$ python3 -q
>>> import numpy as np
>>> np.set_printoptions(precision=2, suppress=True, linewidth=200)
>>> data = np.loadtxt("data.csv", delimiter=",")
>>> data
array([[-2.,  0.,  0.],
       [ 0.,  2., -1.],
       [ 0.,  0.,  0.]])
>>> # triangular: eigenvalues sit on the diagonal
>>> U, sv, VT = np.linalg.svd(data)
>>> sv
array([2.24, 2.  , 0.  ])
>>> np.argmax(sv[:-1] / (sv[1:] + 1e-6)) + 1
np.int64(2)
>>> M2 = U[:, :2] @ np.diag(sv[:2]) @ VT[:2]
>>> round(float(np.linalg.norm(data - M2) / np.linalg.norm(data)), 2)
0.0
>>> np.linalg.matrix_rank(M2)
np.int64(2)
>>> rank = np.linalg.matrix_rank(data)
>>> rank
np.int64(2)
>>> ns = np.linalg.svd(data)[2][rank:].T
>>> [int(np.linalg.matrix_rank(np.delete(data, i, axis=0))) for i in range(3)]
[1, 1, 2]
>>> ns @ ns.T
array([[0. , 0. , 0. ],
       [0. , 0.2, 0.4],
       [0. , 0.4, 0.8]])
>>> ns[:, 0] / ns[np.abs(ns[:, 0]).round(6).argmax(), 0]
array([0. , 0.5, 1. ])
>>> ns.shape
(3, 1)
>>> data @ ns
array([[0.],
       [0.],
       [0.]])
>>> [int(np.linalg.matrix_rank(data[:, :j + 1])) for j in range(3)]
[1, 2, 2]
>>> np.allclose(data @ data.T, data.T @ data)
False
>>> np.linalg.matrix_power(data, 4)
array([[16.,  0.,  0.],
       [ 0., 16., -8.],
       [ 0.,  0.,  0.]])
>>> np.allclose(data, data.T)
False
>>> rng = np.random.default_rng(94)
>>> labels = rng.permutation(3)
>>> labels
array([0, 2, 1])
>>> M2 = data[labels][:, labels]
>>> np.diag(M2)
array([-2.,  0.,  2.])
>>> M2
array([[-2.,  0.,  0.],
       [ 0.,  0.,  0.],
       [ 0., -1.,  2.]])
>>> round(float(np.linalg.det(M2)), 2), np.round(np.linalg.det(data[labels]), 2)
(0.0, np.float64(0.0))
